% ipython --no-banner

In [1]: import numpy as np

In [2]: np.set_printoptions(precision=2, suppress=True, linewidth=140, legacy="1.25")

In [3]: def rd(a):
   ...:     return np.round(a, 2) + 0
   ...: 

In [4]: A = np.loadtxt("case9.csv", delimiter=",")

In [5]: print(rd(A))
[[ 0.47  0.29  0.4 ]
 [ 0.29  0.84 -0.22]
 [ 0.4  -0.22  0.69]]

In [6]: # symmetric, so the eigenvalues are real

In [7]: out = A / np.linalg.norm(A, axis=1, keepdims=True)

In [8]: G = out @ out.T

In [9]: print(np.argwhere(np.triu(np.abs(G) > 0.95, 1)))
[]

In [10]: print(rd(np.linalg.norm(out, axis=1)))
[1. 1. 1.]

In [11]: print(rd(G))
[[ 1.    0.47  0.71]
 [ 0.47  1.   -0.3 ]
 [ 0.71 -0.3   1.  ]]

In [12]: print(rd(np.degrees(np.arccos(np.clip(G[0, 2], -1, 1)))))
44.97

In [13]: print([round(float(x), 2) for x in np.linalg.svd(A, compute_uv=False)[:3]])
[1.0, 1.0, 0.0]

In [14]: print(np.linalg.matrix_rank(A, rtol=0.1))
2

In [15]: print(np.argsort(-np.linalg.norm(A, axis=0).round(6), kind="stable")[:3])
[1 2 0]

In [16]: print(np.linalg.cond(A) > 100)
True

In [17]: sig = 3 * 0.5 ** np.arange(3)

In [18]: rng = np.random.default_rng(967576)

In [19]: M = rng.normal(size=(22, 3)) * rng.permutation(sig)

In [20]: print(rd(M))
[[ 0.58 -1.56  0.39]
 [ 0.67 -0.01 -0.02]
 [ 1.31  1.98 -2.54]
 [-0.52  2.29  0.23]
 [-0.42 -0.51  1.67]
 [ 0.88 -1.02 -0.81]
 [ 0.66 -1.18  0.5 ]
 [-0.25  4.95 -2.06]
 [-0.49  1.21 -1.09]
 [ 0.21  3.61 -1.21]
 [ 0.93  0.41 -0.51]
 [ 0.44  1.63  0.54]
 [-0.92  2.5  -3.87]
 [-0.52  3.03 -0.98]
 [ 0.53  0.36  1.01]
 [-0.39 -2.51 -1.13]
 [-0.89 -1.13  0.68]
 [ 0.61  0.49  3.06]
 [ 0.81  1.1   3.66]
 [ 0.16  0.65 -0.86]
 [-0.66 -6.75  4.56]
 [-0.42  5.42 -0.34]]

In [21]: basis = M[[9, 0]].astype(float)

In [22]: for _ in range(4):
    ...:     idx = np.linalg.norm(M[:, None] - basis, axis=-1).argmin(axis=1)
    ...:     basis = np.array([M[idx == j].mean(axis=0) for j in range(2)])
    ...: 

In [23]: print(idx)
[1 1 0 0 1 1 1 0 0 0 1 0 0 0 1 1 1 1 1 0 1 0]

In [24]: print(rd(basis))
[[-0.1   2.73 -1.22]
 [ 0.28 -1.02  1.09]]

In [25]: print(np.bincount(idx))
[10 12]

In [26]: d = np.linalg.norm(M[:, None] - M[None], axis=-1)

In [27]: print(rd(d[:5, :5]))
[[0.   1.61 4.66 4.01 1.93]
 [1.61 0.   3.28 2.61 2.07]
 [4.66 3.28 0.   3.34 5.19]
 [4.01 2.61 3.34 0.   3.15]
 [1.93 2.07 5.19 3.15 0.  ]]

In [28]: print((d + 1e9 * np.eye(22)).round(6).argmin(axis=1))
[ 6 10  9 11 16  1  0  9 19 13  1  3  2  9  1  5  4 18 17  8  0  7]

In [29]: Xc = M - M.mean(axis=0)

In [30]: U, sig, VT = np.linalg.svd(Xc, full_matrices=False)

In [31]: print(np.abs(VT[0]).argmax())
1

In [32]: print(rd(np.abs(VT[-1])))
[1.   0.01 0.04]

In [33]: print(rd(sig ** 2 / (sig ** 2).sum()))
[0.77 0.19 0.04]

In [34]: print(rd((sig ** 2).sum() ** 2 / (sig ** 4).sum()))
1.59

In [35]: print(np.searchsorted(np.cumsum(sig ** 2) / (sig ** 2).sum(), 0.9) + 1)
2

In [36]: print(rd(VT[0] * np.sign(VT[0, np.abs(VT[0]).argmax()])))
[-0.01  0.86 -0.51]

In [37]: print((np.sign(U[:, 0]) == np.sign(U[0, 0])).astype(int))
[1 1 0 0 1 1 1 0 0 0 0 0 0 0 1 1 1 1 1 0 1 0]

In [38]: print(np.linalg.matrix_rank(Xc))
3

In [39]: F = np.array([[1, -2, 4], [1, -1, 1], [1, 0, 0]])

In [40]: idx = rng.permutation(3)

In [41]: print(idx)
[1 2 0]

In [42]: out = F[idx][:, idx]

In [43]: print(np.allclose(out, F))
False

In [44]: print(rd(np.sort(np.abs(np.linalg.eigvals(out)))))
[1. 1. 2.]

In [45]: print(np.trace(out))
0

In [46]: q = F.astype(float).copy()

In [47]: for j in range(3):
    ...:     q[:, j] -= q[:, :j] @ (q[:, :j].T @ q[:, j])
    ...:     q[:, j] /= np.linalg.norm(q[:, j])
    ...: 

In [48]: print(rd(q.T @ F))
[[ 1.73 -1.73  2.89]
 [ 0.    1.41 -2.83]
 [ 0.    0.    0.82]]

In [49]: W0 = np.load("arr.npy")

In [50]: print(rd(W0))
[[ 0.01 -0.99 -0.11]
 [-0.99  0.01 -0.11]
 [-0.11 -0.11  0.99]]

In [51]: print(rd(np.linalg.pinv(W0)))
[[ 0.01 -0.99 -0.11]
 [-0.99  0.01 -0.11]
 [-0.11 -0.11  0.99]]

In [52]: x0 = np.array([0, -2, 1])

In [53]: print(rd((W0 * x0).sum(axis=1)))
[ 1.88 -0.12  1.21]

In [54]: print(rd(np.einsum("ij,j->i", W0, x0)))
[ 1.88 -0.12  1.21]

In [55]: print(rd(W0 * x0))
[[ 0.    1.99 -0.11]
 [ 0.   -0.01 -0.11]
 [ 0.    0.22  0.99]]

In [56]: print(rd(W0 @ x0))
[ 1.88 -0.12  1.21]

In [57]: q = W0.astype(float).copy()

In [58]: for j in range(3):
    ...:     q[:, j] -= q[:, :j] @ (q[:, :j].T @ q[:, j])
    ...:     q[:, j] /= np.linalg.norm(q[:, j])
    ...: 

In [59]: print(rd(q.T @ W0))
[[1. 0. 0.]
 [0. 1. 0.]
 [0. 0. 1.]]

In [60]: print(rd(q.T @ q))
[[1. 0. 0.]
 [0. 1. 0.]
 [0. 0. 1.]]

In [61]: out = np.array([[3, 0], [1, 1]])

In [62]: basis = np.kron(out, W0)

In [63]: print(np.linalg.matrix_rank(basis))
6

In [64]: t = np.sort(rng.uniform(-2, 2, 10))

In [65]: mat = np.c_[t, t ** 2, t ** 3] @ np.array([[-2, -1, 3], [-3, -3, -4], [3, 2, -1]])

In [66]: print(rd(mat))
[[-25.76 -21.23 -12.94]
 [-21.28 -17.78 -12.03]
 [-21.   -17.56 -11.97]
 [ -9.51  -8.52  -8.64]
 [ -0.18  -0.55  -2.47]
 [  0.24  -0.04  -1.3 ]
 [  0.24   0.07  -0.6 ]
 [ -0.39  -0.23   0.38]
 [ -1.99  -1.7   -0.69]
 [  2.92  -0.43 -11.72]]

In [67]: Xc = (mat - mat.mean(axis=0)) / mat.std(axis=0)

In [68]: print(np.argwhere(np.abs(Xc) > 2))
[]

In [69]: print(rd(Xc.std(axis=0)))
[1. 1. 1.]

In [70]: c = np.linalg.lstsq(np.delete(Xc, 1, axis=1), Xc[:, 1])[0]

In [71]: print(rd(c))
[0.89 0.14]

In [72]: f = np.array([1, 3, 0])

In [73]: out = F + np.outer(f, np.eye(3)[0])

In [74]: print(np.linalg.matrix_rank(out - F))
1

In [75]: print(rd(np.linalg.det(out) / np.linalg.det(F)), rd(1 + np.linalg.solve(F, f)[0]))
1.0 1.0

In [76]: f = np.array([1, 2, 0])

In [77]: print(rd(np.polyval(f, mat[2])))
[399.05 273.4  119.4 ]

In [78]: print(np.linalg.matrix_rank(mat, rtol=0.1))
2

In [79]: print(np.argsort(-np.linalg.norm(mat, axis=0).round(6), kind="stable")[:3])
[0 1 2]

In [80]: print(rd(np.linalg.norm(mat, 2) / np.linalg.norm(mat)))
0.98

In [81]: print(rd(np.abs(np.linalg.svd(mat)[2][-1])))
[0.57 0.8  0.17]

In [82]: idx = mat[:, 0] > np.median(mat[:, 0])

In [83]: f = mat[idx].mean(axis=0) - mat[~idx].mean(axis=0)

In [84]: print((((mat - mat.mean(axis=0)) @ f > 0) == idx).mean())
0.9

In [85]: print(((mat - mat.mean(axis=0)) @ f > 0).astype(int))
[0 0 0 0 1 1 1 1 1 1]

In [86]: X = np.load("m.npy")

In [87]: print(X)
[[  8.74   7.78   4.81]
 [-12.54   8.42 -15.87]
 [ -7.49 -13.69  22.75]
 [ 16.    -8.97   0.13]
 [  4.41   4.21   6.68]
 [  2.33  -1.92   7.57]
 [ -5.03  -1.61   4.26]
 [-45.32  13.48   3.97]
 [  5.25  17.24  -7.27]
 [ 10.46  10.33   0.24]
 [ 16.39 -16.82 -12.37]
 [ 11.73  20.75 -25.51]
 [ 12.65  -1.26   2.48]
 [ 20.21   3.34  10.39]
 [  1.8   -3.87  16.01]
 [ 21.26  -0.07  -8.1 ]
 [ -9.52  12.76  -3.12]
 [ 11.44  23.08 -26.76]
 [  3.69  16.96 -14.84]
 [  7.3  -13.48   0.17]
 [ 20.71 -10.25  -0.45]
 [ -7.44  -9.5  -19.96]
 [ -5.52   5.42 -17.08]
 [-22.42  23.11   3.71]]

In [88]: x0 = np.array([-2, 2, 1])

In [89]: rhs = X @ x0

In [90]: c, lr = np.zeros(3), 1 / np.linalg.norm(X, 2) ** 2

In [91]: for i in range(30):
    ...:     c -= lr * X.T @ (X @ c - rhs)
    ...:     if i % 10 == 0: print(i, round(np.linalg.norm(X @ c - rhs), 2))
    ...: 
0 41.84
10 1.15
20 0.03

In [92]: print(rd(np.linalg.cond(X)))
1.82

In [93]: f = np.array([1, 5])

In [94]: print(np.polyval(f, X[18]))
[ 8.69 21.96 -9.84]

In [95]: m1 = np.loadtxt("data.csv", delimiter=",")

In [96]: print(m1)
[[0. 1. 1. 0.]
 [1. 0. 1. 0.]
 [1. 1. 0. 0.]
 [0. 0. 0. 0.]]

In [97]: U, sig, VT = np.linalg.svd(m1)

In [98]: evecs = VT[:(sig > 1e-8).sum()]

In [99]: x0 = m1[1] + -2 * m1[0] + rng.integers(2) * np.eye(4)[1]

In [100]: print(x0)
[ 1. -2. -1.  0.]

In [101]: print(np.allclose(evecs.T @ evecs @ x0, x0))
True

In [102]: print(rd(np.diag(evecs.T @ evecs)))
[1. 1. 1. 0.]

In [103]: print(np.linalg.matrix_rank(np.vstack([m1, x0])))
3

In [104]: print(rd(evecs.T @ evecs))
[[1. 0. 0. 0.]
 [0. 1. 0. 0.]
 [0. 0. 1. 0.]
 [0. 0. 0. 0.]]

In [105]: print(np.argwhere(np.triu(m1)))
[[0 1]
 [0 2]
 [1 2]]

In [106]: print(np.trace(m1 @ m1 @ m1) // 6)
1.0

In [107]: Lm = np.diag(m1.sum(axis=1)) - m1

In [108]: print((np.linalg.eigvalsh(Lm) < 1e-8).sum())
2

In [109]: print(Lm)
[[ 2. -1. -1.  0.]
 [-1.  2. -1.  0.]
 [-1. -1.  2.  0.]
 [ 0.  0.  0.  0.]]

In [110]: print(np.linalg.matrix_rank(Lm))
2

In [111]: print(rd(np.linalg.eigvalsh(Lm)))
[0. 0. 3. 3.]

In [112]: E = np.loadtxt("a.csv", delimiter=",")

In [113]: print(E)
[[-1.08 -3.02  1.85]
 [-0.88 -3.13  1.97]
 [-0.9  -2.94  1.88]
 [-0.95 -3.06  2.  ]
 [-0.87 -3.05  2.13]
 [-0.96 -2.87  1.94]
 [-1.   -3.11  2.11]
 [-1.06 -3.08  1.98]
 [-0.97 -2.99  2.12]
 [-1.12 -2.87  1.94]
 [-0.94 -2.93  2.07]
 [-1.01 -2.99  2.  ]
 [ 0.03  2.   -2.8 ]
 [ 0.01  2.05 -3.03]
 [ 0.05  1.91 -3.08]
 [ 0.03  1.98 -3.04]
 [-0.04  2.   -2.98]
 [-0.03  1.95 -3.04]
 [ 0.    2.09 -2.95]
 [ 0.23  2.06 -2.99]
 [ 0.1   2.13 -3.16]
 [-0.05  2.01 -3.03]
 [ 0.09  2.02 -3.01]
 [-0.06  1.93 -2.89]]

In [114]: Xc = E - E.mean(axis=0)

In [115]: U, sig, VT = np.linalg.svd(Xc, full_matrices=False)

In [116]: print(rd(np.abs(VT[-1])))
[0.4  0.69 0.61]

In [117]: print(rd((sig ** 2).sum() ** 2 / (sig ** 4).sum()))
1.0

In [118]: print(rd(Xc.mean(axis=0)))
[0. 0. 0.]

In [119]: print(np.linalg.matrix_rank(Xc))
3

In [120]: print(np.searchsorted(np.cumsum(sig ** 2) / (sig ** 2).sum(), 0.9) + 1)
1
